In [1]: import numpy as np

In [2]: np.set_printoptions(precision=1, suppress=True, linewidth=160)

In [3]: def tidy(a):
   ...:     return np.round(a, 1) + 0
   ...: 

In [4]: J = np.load("arr.npy")

In [5]: print(J)
[[3 4 3 1]
 [3 0 0 3]
 [3 0 0 3]]

In [6]: rk = np.linalg.matrix_rank(J)

In [7]: rk
Out[7]: np.int64(2)

In [8]: ns = np.linalg.svd(J)[2][rk:].T

In [9]: np.linalg.matrix_rank(J.T @ J), np.linalg.matrix_rank(J @ J.T)
Out[9]: (np.int64(2), np.int64(2))

In [10]: [int(np.linalg.matrix_rank(J[:, :j + 1])) for j in range(4)]
Out[10]: [1, 2, 2, 2]

In [11]: E = np.array([[0, 1, 0], [1, 0, 0], [0, 0, 0]])

In [12]: Uu, sig, vt = np.linalg.svd(E)

In [13]: vecs = vt[:(sig > 1e-8).sum()]

In [14]: rng = np.random.default_rng(17687)

In [15]: vec = E[0] + 5 * E[1] + rng.integers(2) * np.eye(3)[1]

In [16]: print(vec)
[5. 1. 0.]

In [17]: tidy(np.linalg.norm(vec - vecs.T @ vecs @ vec))
Out[17]: np.float64(0.0)

In [18]: np.allclose(vecs.T @ vecs @ vec, vec)
Out[18]: True

In [19]: np.linalg.matrix_rank(np.vstack([E, vec]))
Out[19]: np.int64(2)

In [20]: print(vecs.T @ vecs)
[[1. 0. 0.]
 [0. 1. 0.]
 [0. 0. 0.]]

In [21]: [round(float(np.linalg.det(E[:i, :i])), 2) + 0 for i in range(1, 4)]
Out[21]: [0.0, -1.0, 0.0]

In [22]: tidy(np.linalg.eigvalsh(E).min())
Out[22]: np.float64(-1.0)

In [23]: M = np.load("x.npy")

In [24]: M
Out[24]: 
array([[  8. , -11.9,   2.1],
       [-10.1, -10.2, -15.9],
       [ -5. ,  -5. ,  -8.1],
       [ -6.2, -16. , -15. ]])

In [25]: q, vecs = np.linalg.qr(M[:, :2])[0], np.linalg.qr(M[:, 2:])[0]

In [26]: sig = np.linalg.svd(q.T @ vecs, compute_uv=False)

In [27]: (sig > 0.9).sum()
Out[27]: np.int64(1)

In [28]: mat = np.array([[1.3, 0.2, -0.7],
    ...:     [-0.1, 0.3, 0.5],
    ...:     [-2.0, 1.7, -0.5],
    ...:     [0.3, -3.9, -0.5],
    ...:     [1.2, 1.5, -1.7],
    ...:     [-0.5, 0.0, -0.4],
    ...:     [-1.7, -0.9, -0.3],
    ...:     [-0.1, 0.9, -0.4],
    ...:     [1.2, 0.5, 2.0],
    ...:     [-0.4, 1.0, 0.2],
    ...:     [-0.5, -0.4, 0.4],
    ...:     [0.9, 0.0, 0.5],
    ...:     [7.0, 1.5, 1.5],
    ...:     [-0.2, -0.7, -0.4]])

In [29]: M2 = np.c_[mat[:, :2] @ np.array([[0, 4], [9, 8]]), np.array([6, 9, 7, 2, 7, 3, 0, 4, 0, 3, 3, 5, 8, 3])]

In [30]: tidy(M2)
Out[30]: 
array([[  1.8,   6.8,   6. ],
       [  2.7,   2. ,   9. ],
       [ 15.3,   5.6,   7. ],
       [-35.1, -30. ,   2. ],
       [ 13.5,  16.8,   7. ],
       [  0. ,  -2. ,   3. ],
       [ -8.1, -14. ,   0. ],
       [  8.1,   6.8,   4. ],
       [  4.5,   8.8,   0. ],
       [  9. ,   6.4,   3. ],
       [ -3.6,  -5.2,   3. ],
       [  0. ,   3.6,   5. ],
       [ 13.5,  40. ,   8. ],
       [ -6.3,  -6.4,   3. ]])

In [31]: np.linalg.matrix_rank(np.c_[mat, M2])
Out[31]: np.int64(4)

In [32]: proj = mat @ np.linalg.solve(mat.T @ mat, mat.T)

In [33]: np.linalg.matrix_rank(np.eye(14) - proj)
Out[33]: np.int64(11)

In [34]: np.allclose(proj @ proj, proj)
Out[34]: True

In [35]: tidy(proj @ mat[:, 1])
Out[35]: array([ 0.2,  0.3,  1.7, -3.9,  1.5,  0. , -0.9,  0.9,  0.5,  1. , -0.4,  0. ,  1.5, -0.7])

In [36]: arr = np.load("run14.npy")

In [37]: arr
Out[37]: 
array([[-2., -2.,  8., -7.],
       [-1.,  2., -1.,  3.],
       [ 0.,  0.,  0.,  1.],
       [ 0.,  0.,  0.,  1.]])

In [38]: rk = np.linalg.matrix_rank(arr)

In [39]: rk
Out[39]: np.int64(3)

In [40]: ns = np.linalg.svd(arr)[2][rk:].T

In [41]: print(tidy(ns[:, 0] / ns[np.abs(ns[:, 0]).round(6).argmax(), 0]))
[1.  0.7 0.4 0. ]

In [42]: ns.shape
Out[42]: (4, 1)

In [43]: print(np.allclose(arr @ ns, 0))
True

In [44]: np.linalg.matrix_rank(arr.T @ arr), np.linalg.matrix_rank(arr @ arr.T)
Out[44]: (np.int64(3), np.int64(3))

In [45]: tidy(arr @ ns)
Out[45]: 
array([[0.],
       [0.],
       [0.],
       [0.]])

In [46]: print(tidy(ns @ ns.T))
[[0.6 0.4 0.3 0. ]
 [0.4 0.3 0.2 0. ]
 [0.3 0.2 0.1 0. ]
 [0.  0.  0.  0. ]]

In [47]: arr.reshape(2, -1)
Out[47]: 
array([[-2., -2.,  8., -7., -1.,  2., -1.,  3.],
       [ 0.,  0.,  0.,  1.,  0.,  0.,  0.,  1.]])

In [48]: print(arr.ravel(order="F"))
[-2. -1.  0.  0. -2.  2.  0.  0.  8. -1.  0.  0. -7.  3.  1.  1.]

In [49]: t3 = arr.reshape(4, 2, -1)

In [50]: t3[:, 0]
Out[50]: 
array([[-2., -2.],
       [-1.,  2.],
       [ 0.,  0.],
       [ 0.,  0.]])

In [51]: np.swapaxes(t3, 1, 2)[1]
Out[51]: 
array([[-1., -1.],
       [ 2.,  3.]])

In [52]: np.einsum("ij,ji->", arr, arr)
Out[52]: np.float64(13.0)

In [53]: print(tidy(np.linalg.eigvals(arr).sum().real))
1.0

In [54]: tidy(np.poly(arr))
Out[54]: array([ 1., -1., -6.,  6.,  0.])

In [55]: print(np.kron(np.eye(2, dtype=int), arr))
[[-2. -2.  8. -7. -0. -0.  0. -0.]
 [-1.  2. -1.  3. -0.  0. -0.  0.]
 [ 0.  0.  0.  1.  0.  0.  0.  0.]
 [ 0.  0.  0.  1.  0.  0.  0.  0.]
 [-0. -0.  0. -0. -2. -2.  8. -7.]
 [-0.  0. -0.  0. -1.  2. -1.  3.]
 [ 0.  0.  0.  0.  0.  0.  0.  1.]
 [ 0.  0.  0.  0.  0.  0.  0.  1.]]

In [56]: tidy(np.linalg.det(arr.T))
Out[56]: np.float64(0.0)

In [57]: np.abs(np.diag(np.linalg.qr(arr)[1])) > 1e-9
Out[57]: array([ True,  True, False,  True])

In [58]: np.allclose(arr[:-1].T @ np.linalg.lstsq(arr[:-1].T, arr[-1])[0], arr[-1])
Out[58]: True

In [59]: tidy(arr @ np.linalg.pinv(arr) @ arr)
Out[59]: 
array([[-2., -2.,  8., -7.],
       [-1.,  2., -1.,  3.],
       [ 0.,  0.,  0.,  1.],
       [ 0.,  0.,  0.,  1.]])

In [60]: np.unique(arr.round(6), axis=0).shape
Out[60]: (3, 4)

In [61]: print([round(float(x), 1) for x in np.linalg.svd(arr, compute_uv=False)[:3]])
[11.4, 2.6, 0.9]

In [62]: tidy(np.linalg.norm(arr, 2) / np.linalg.norm(arr))
Out[62]: np.float64(1.0)

In [63]: feats = np.load("w.npy")

In [64]: feats
Out[64]: 
array([[ 0,  0,  0],
       [ 0,  0,  0],
       [ 6, -1,  0],
       [ 0,  0,  0],
       [ 0,  0,  0],
       [-4,  4,  1],
       [ 0,  0,  0],
       [ 0,  0,  0],
       [-4,  4,  1],
       [-4,  4,  1]])

In [65]: Uu, sig, vt = np.linalg.svd(feats)

In [66]: vecs = vt[:(sig > 1e-8).sum()]

In [67]: vec = feats[9] + 3 * feats[2] + rng.integers(2) * np.eye(3)[0]

In [68]: vec
Out[68]: array([15.,  1.,  1.])

In [69]: np.linalg.matrix_rank(np.vstack([feats, vec]))
Out[69]: np.int64(3)

In [70]: tidy(np.diag(vecs.T @ vecs))
Out[70]: array([1. , 0.9, 0.1])

In [71]: print(tidy(vecs.T @ vecs))
[[1.  0.  0. ]
 [0.  0.9 0.3]
 [0.  0.3 0.1]]

In [72]: Z = feats[[6, 8]].astype(float)

In [73]: for _ in range(6):
    ...:     lab = np.linalg.norm(feats[:, None] - Z, axis=-1).argmin(axis=1)
    ...:     Z = np.array([feats[lab == j].mean(axis=0) for j in range(2)])
    ...: 

In [74]: lab
Out[74]: array([0, 0, 0, 0, 0, 1, 0, 0, 1, 1])

In [75]: np.abs(Z[1] - Z[0]).argmax()
Out[75]: np.int64(0)

In [76]: np.bincount(lab)
Out[76]: array([7, 3])

In [77]: tidy(Z[1] - Z[0])
Out[77]: array([-4.9,  4.1,  1. ])

In [78]: tidy(np.linalg.norm(feats, 2) / np.linalg.norm(feats))
Out[78]: np.float64(1.0)

In [79]: np.linalg.cond(feats) > 100
Out[79]: np.True_

In [80]: np.linalg.matrix_rank(feats, rtol=0.1)
Out[80]: np.int64(2)

In [81]: rk = np.linalg.matrix_rank(feats)

In [82]: rk
Out[82]: np.int64(2)

In [83]: ns = np.linalg.svd(feats)[2][rk:].T

In [84]: tidy(ns @ ns.T)
Out[84]: 
array([[ 0. ,  0. ,  0. ],
       [ 0. ,  0.1, -0.3],
       [ 0. , -0.3,  0.9]])

In [85]: tidy(ns[:, 0] / ns[np.abs(ns[:, 0]).round(6).argmax(), 0])
Out[85]: array([ 0. , -0.3,  1. ])

In [86]: [int(np.linalg.matrix_rank(feats[:, :j + 1])) for j in range(3)]
Out[86]: [1, 2, 2]

In [87]: np.allclose(feats @ ns, 0)
Out[87]: True

In [88]: np.linalg.matrix_rank(feats.T @ feats), np.linalg.matrix_rank(feats @ feats.T)
Out[88]: (np.int64(2), np.int64(2))

In [89]: [int(np.linalg.matrix_rank(feats[:i])) for i in range(1, len(feats) + 1)]
Out[89]: [0, 0, 1, 1, 1, 2, 2, 2, 2, 2]

In [90]: X = np.load("dump.npy")

In [91]: X
Out[91]: 
array([[4., 1., 1., 1.],
       [1., 4., 1., 1.],
       [1., 1., 4., 1.],
       [1., 1., 1., 4.]])

In [92]: ev, vecs = np.linalg.eigh(X)

In [93]: vec = np.array([8, 1, 6, -8])

In [94]: tidy(np.linalg.eigvalsh(X[1:, 1:]))
Out[94]: array([3., 3., 6.])

In [95]: vec @ X @ vec
Out[95]: np.float64(544.0)

In [96]: print(tidy(vecs * np.sqrt(ev) @ vecs.T))
[[2.  0.2 0.2 0.2]
 [0.2 2.  0.2 0.2]
 [0.2 0.2 2.  0.2]
 [0.2 0.2 0.2 2. ]]

In [97]: print(tidy(vecs * np.abs(ev) @ vecs.T))
[[4. 1. 1. 1.]
 [1. 4. 1. 1.]
 [1. 1. 4. 1.]
 [1. 1. 1. 4.]]

In [98]: tidy(vecs * np.maximum(ev, 0) @ vecs.T)
Out[98]: 
array([[4., 1., 1., 1.],
       [1., 4., 1., 1.],
       [1., 1., 4., 1.],
       [1., 1., 1., 4.]])

In [99]: print(np.abs(X).sum(axis=1).max(), tidy(np.abs(ev).max()))
7.0 7.0
